$ python -q
>>> import numpy as np
>>> np.set_printoptions(precision=2, suppress=True, linewidth=120)
>>> feats = np.load("m.npy")
>>> feats
array([[  0,  -1,  -3,   1,  -5,  -1,   0,   3,   0,   1,  -7,  -1,   9,  -6,  -3],
       [  1,   0,  -2,  -2,  -1,   6,  -9,  -8,   3,  -1, -10,  -1,   6,   3,   3],
       [  3,   2,   0,   0,   5,   4,  -4,  -3,   0,   2,   2,   1,   0,   0,   1],
       [ -1,   2,   0,   0,  -7,   0,  -8,   0,   2,  -6,  -2,  -1,   0,  -1,   5],
       [  5,   1,  -5,   7,   0,  -5,   2,   4,   2,  -1,   4,  -7,  -2,  -3,   0],
       [  1,  -6,  -4,   0,   5,   0,   2,  -4,   4,   7,   6,  -1,  -3,  -1,  -3],
       [  0,   9,   4,   8,  -2,  -2,   0,  -3,   5,  -1,   0,  -8,  -2,   7,  -3],
       [ -3,   8,   3,   0,  -4,   4,   3,   0,   3,   2,   1,  -9,  -2,   0,  -4],
       [  0,  -3,   0,  -2,  -2,  -4,  -5,  -3,   0,   7,   3,   5,  -2,  -6,   5],
       [ -1,   1,  -2,   6,   1,  -7,   1,  -2,  -7,   0,  -2,   3,   3,  -4,  -5],
       [  7,  10,  -2,   2,  -4,  -6,   0,  -1,  -3,   2,   0,  -7,  10,   3,   1],
       [  1,   1,  -1,   1,   7,   1,   8,   9,  -5,  -3,   7,   0,  -4,  -8,   1],
       [ -9,  -6,   0,   0,   2,   3,   2,   2,   2,  -3, -10,   4,   0,  -5,  -4],
       [  6,  -3,   0,   1,   3,   1,  -7,   0,   6,   4,  -3,   8,   5,   0,   2],
       [  3,  -3,  -1,  -5,   0,   3,   3,   4,  -5,   5,  -1,  -1,   4,  -2,   0]])
>>> # looks like rank 14
>>> r = np.linalg.matrix_rank(feats)
>>> r
np.int64(14)
>>> ns = np.linalg.svd(feats)[2][r:].T
>>> ns.shape
(15, 1)
>>> [int(np.linalg.matrix_rank(np.delete(feats, i, axis=0))) for i in range(15)]
[14, 14, 14, 14, 14, 14, 14, 14, 14, 14, 14, 14, 14, 14, 14]
>>> np.round(feats @ ns, 2) + 0
array([[0.],
       [0.],
       [0.],
       [0.],
       [0.],
       [0.],
       [0.],
       [0.],
       [0.],
       [0.],
       [0.],
       [0.],
       [0.],
       [0.],
       [0.]])
>>> [int(np.linalg.matrix_rank(feats[:i])) for i in range(1, len(feats) + 1)]
[1, 2, 3, 4, 5, 6, 7, 8, 9, 10, 11, 12, 13, 14, 14]
>>> print(np.allclose(feats @ ns, 0))
True
>>> M2 = feats / np.sqrt((feats ** 2).mean(axis=1, keepdims=True))
>>> np.linalg.matrix_rank(M2) == np.linalg.matrix_rank(feats)
np.True_
>>> print(np.linalg.cond(feats) > 100)
True
>>> np.round(np.linalg.norm(feats, 2) / np.linalg.norm(feats), 2)
np.float64(0.48)
>>> w1 = np.array([[2, 0, 3, 2, 1],
...     [2, 2, 0, 3, 3],
...     [2, 3, 3, 1, 2],
...     [3, 2, 3, 2, 0],
...     [1, 2, 2, 0, 0],
...     [1, 1, 3, 3, 2],
...     [2, 3, 3, 3, 3],
...     [0, 3, 2, 3, 2],
...     [2, 3, 2, 1, 3],
...     [3, 2, 2, 1, 1],
...     [3, 2, 3, 3, 1],
...     [1, 2, 1, 2, 2],
...     [2, 2, 1, 0, 2],
...     [2, 2, 2, 0, 2],
...     [3, 2, 1, 1, 0]])
>>> coef = np.array([-2, 0, 3, 2, 3])
>>> hid = np.maximum(feats @ w1 + coef, 0)
>>> print(hid)
[[ 0  0  0  0  0]
 [ 0  0  0  0  0]
 [25  9 28 16  8]
 [ 0  0  0  0  0]
 [16  2 22 26  0]
 [18  2 33  0  0]
 [44 32 32 19 36]
 [10 15 14 30 37]
 [ 4  0  0  0  0]
 [ 0  0  0  0  0]
 [46 10  4 13 27]
 [ 8 38 51 76 14]
 [ 0  0  0  0  0]
 [36 32 38  8 26]
 [ 0  0 16 13  9]]
>>> np.linalg.matrix_rank(hid)
np.int64(5)
>>> Z = np.array([[-2, 0, 2], [0, 2, 2], [0, -1, 0], [-2, 0, -2], [2, -2, 1]])
>>> (hid @ Z).round(6).argmax(axis=1)
array([0, 0, 2, 0, 2, 2, 2, 2, 2, 0, 2, 1, 0, 2, 0])
>>> w1 @ Z
array([[ -6,  -5,   1],
       [ -4,  -2,   5],
       [ -2,  -1,  10],
       [-10,   1,   6],
       [ -2,   2,   6],
       [ -4,  -5,   0],
       [ -4,  -3,   7],
       [ -2,   0,   2],
       [  0,  -2,  11],
       [ -6,   0,   9],
       [-10,  -1,   5],
       [ -2,  -1,   4],
       [  0,  -1,  10],
       [  0,  -2,  10],
       [ -8,   3,   8]])
>>> Uu, s, Vt = np.linalg.svd(feats)
>>> V = Vt[:(s > 1e-8).sum()]
>>> rng = np.random.default_rng(52)
>>> x = feats[7] + 5 * feats[9] + rng.integers(2) * np.eye(15)[7]
>>> x
array([ -8.,  13.,  -7.,  30.,   1., -31.,   8.,  -9., -32.,   2.,  -9.,   6.,  13., -20., -29.])
>>> np.allclose(V.T @ V @ x, x)
False
>>> W0 = np.loadtxt("a.csv", delimiter=",")
>>> W0
array([[ 0.,  0.,  0.,  0.,  1.,  0.,  2.,  1.],
       [ 2.,  1.,  1.,  1.,  1.,  2.,  4.,  1.],
       [ 2.,  2.,  1.,  2.,  1.,  2.,  5.,  2.],
       [ 4.,  4.,  2.,  4.,  1.,  4.,  6.,  2.],
       [ 4.,  6.,  4.,  4.,  3.,  6.,  6.,  2.],
       [ 5.,  7.,  6.,  5.,  3.,  7.,  8.,  3.],
       [ 5.,  9.,  6.,  5.,  3.,  7.,  9.,  4.],
       [ 5., 11.,  7.,  7.,  5.,  9.,  9.,  5.],
       [ 5., 13.,  9.,  7.,  7., 10.,  9.,  7.],
       [ 7., 14., 11.,  8.,  8., 10., 11.,  7.],
       [ 8., 16., 11.,  8.,  9., 11., 12.,  7.],
       [10., 18., 11.,  8., 10., 12., 12.,  9.],
       [12., 18., 11.,  9., 12., 13., 14., 11.],
       [14., 18., 13., 10., 12., 15., 14., 13.],
       [16., 18., 14., 11., 14., 16., 14., 14.],
       [17., 18., 16., 12., 14., 16., 14., 15.],
       [19., 19., 17., 14., 15., 17., 14., 15.],
       [19., 19., 17., 14., 16., 18., 14., 15.],
       [19., 20., 18., 14., 18., 20., 15., 16.],
       [20., 22., 20., 16., 20., 20., 15., 18.],
       [21., 24., 21., 18., 20., 21., 17., 19.],
       [22., 25., 22., 19., 21., 23., 19., 21.],
       [24., 25., 24., 20., 23., 25., 19., 22.],
       [25., 27., 24., 21., 24., 27., 19., 23.],
       [27., 27., 25., 22., 24., 27., 20., 25.],
       [29., 27., 25., 23., 26., 27., 20., 27.],
       [31., 27., 27., 25., 28., 29., 21., 28.],
       [33., 29., 29., 25., 28., 30., 21., 28.],
       [33., 30., 31., 26., 29., 31., 23., 29.],
       [33., 31., 33., 28., 31., 33., 24., 30.],
       [34., 32., 33., 28., 32., 34., 24., 30.],
       [35., 32., 35., 29., 34., 34., 25., 32.],
       [37., 32., 35., 29., 34., 35., 27., 34.],
       [38., 32., 36., 31., 34., 36., 29., 35.],
       [38., 32., 38., 33., 36., 37., 31., 37.],
       [38., 34., 40., 34., 38., 39., 31., 37.],
       [40., 35., 42., 35., 39., 39., 33., 39.],
       [42., 35., 44., 36., 39., 39., 33., 39.],
       [42., 37., 45., 37., 41., 39., 35., 39.],
       [44., 39., 46., 39., 41., 41., 35., 39.],
       [44., 39., 46., 40., 43., 43., 36., 41.],
       [45., 41., 46., 41., 44., 43., 36., 43.],
       [47., 43., 48., 43., 45., 43., 38., 44.],
       [48., 43., 49., 43., 45., 43., 39., 44.],
       [50., 44., 50., 44., 46., 45., 41., 44.],
       [52., 45., 51., 44., 48., 47., 41., 46.],
       [54., 47., 52., 45., 50., 49., 41., 47.]])
>>> M2 = np.c_[W0[:, :7] @ np.array([[0, 2, 0, 2, 0, 2, 0],
...     [1, 1, 2, 0, 0, 0, 1],
...     [0, 1, 2, 0, 0, 2, 2],
...     [2, 2, 1, 0, 0, 1, 0],
...     [2, 2, 1, 2, 2, 0, 1],
...     [0, 2, 2, 0, 0, 1, 2],
...     [2, 1, 2, 2, 2, 1, 0]]), np.array([1, 1, 2, 0, 2, 1, 1, 2, 2, 2, 2, 1, 0, 1, 1, 3, 0, 2, 2, 0, 1, 0, 0, 0, 1, 1, 1, 0, 0, 1, 1, 2, 0, 0, 0, 2, 3, 1, 2, 1, 1, 1, 1, 2, 1, 3, 3])]
>>> M2
array([[  6.,   4.,   5.,   6.,   6.,   2.,   1.,   1.],
       [ 13.,  18.,  18.,  14.,  10.,  13.,   8.,   1.],
       [ 18.,  22.,  23.,  16.,  12.,  15.,   9.,   2.],
       [ 26.,  38.,  37.,  22.,  14.,  26.,  17.,   0.],
       [ 32.,  50.,  51.,  26.,  18.,  32.,  29.,   2.],
       [ 39.,  61.,  64.,  32.,  22.,  42.,  36.,   1.],
       [ 43.,  64.,  70.,  34.,  24.,  43.,  38.,   1.],
       [ 53.,  79.,  84.,  38.,  28.,  49.,  48.,   2.],
       [ 59.,  89.,  96.,  42.,  32.,  54.,  58.,   2.],
       [ 68., 102., 108.,  52.,  38.,  65.,  64.,   2.],
       [ 74., 111., 117.,  58.,  42.,  69.,  69.,   2.],
       [ 78., 121., 124.,  64.,  44.,  74.,  74.,   1.],
       [ 88., 135., 133.,  76.,  52.,  82.,  78.,   0.],
       [ 90., 147., 142.,  80.,  52.,  93.,  86.,   1.],
       [ 96., 160., 149.,  88.,  56., 101.,  92.,   1.],
       [ 98., 166., 154.,  90.,  56., 108.,  96.,   3.],
       [105., 180., 163.,  96.,  58., 117., 102.,   0.],
       [107., 184., 166.,  98.,  60., 118., 105.,   2.],
       [114., 195., 178., 104.,  66., 123., 114.,   2.],
       [124., 209., 190., 110.,  70., 131., 122.,   0.],
       [134., 222., 204., 116.,  74., 140., 128.,   1.],
       [143., 236., 218., 124.,  80., 149., 136.,   0.],
       [149., 252., 229., 132.,  84., 160., 146.,   0.],
       [155., 264., 239., 136.,  86., 165., 153.,   0.],
       [159., 272., 244., 142.,  88., 173., 155.,   1.],
       [165., 282., 247., 150.,  92., 178., 157.,   1.],
       [175., 301., 261., 160.,  98., 191., 167.,   1.],
       [177., 311., 271., 164.,  98., 200., 175.,   0.],
       [186., 322., 285., 170., 104., 208., 183.,   0.],
       [197., 338., 301., 176., 110., 217., 194.,   1.],
       [200., 345., 306., 180., 112., 220., 198.,   1.],
       [208., 356., 315., 188., 118., 228., 204.,   2.],
       [212., 364., 321., 196., 122., 235., 206.,   0.],
       [220., 375., 331., 202., 126., 244., 210.,   0.],
       [232., 389., 345., 210., 134., 253., 218.,   0.],
       [240., 403., 360., 214., 138., 260., 230.,   2.],
       [249., 416., 372., 224., 144., 271., 236.,   3.],
       [251., 424., 377., 228., 144., 280., 240.,   1.],
       [263., 435., 390., 236., 152., 285., 246.,   2.],
       [269., 450., 402., 240., 152., 295., 254.,   1.],
       [277., 461., 411., 246., 158., 299., 260.,   1.],
       [283., 469., 417., 250., 160., 302., 263.,   1.],
       [295., 485., 432., 260., 166., 314., 270.,   1.],
       [297., 489., 436., 264., 168., 319., 272.,   2.],
       [306., 505., 450., 274., 174., 330., 280.,   1.],
       [311., 519., 460., 282., 178., 338., 289.,   3.],
       [319., 536., 473., 290., 182., 347., 299.,   3.]])
>>> np.linalg.matrix_rank(np.c_[W0, M2])
np.int64(9)
>>> np.linalg.norm(np.linalg.qr(W0)[0].T @ M2, axis=0) ** 2 / ((M2 ** 2).sum(axis=0) + 1e-12)
array([1.  , 1.  , 1.  , 1.  , 1.  , 1.  , 1.  , 0.68])
>>> np.round(np.linalg.norm(M2 - W0 @ np.linalg.lstsq(W0, M2)[0], axis=0), 2) + 0
array([0.  , 0.  , 0.  , 0.  , 0.  , 0.  , 0.  , 5.74])
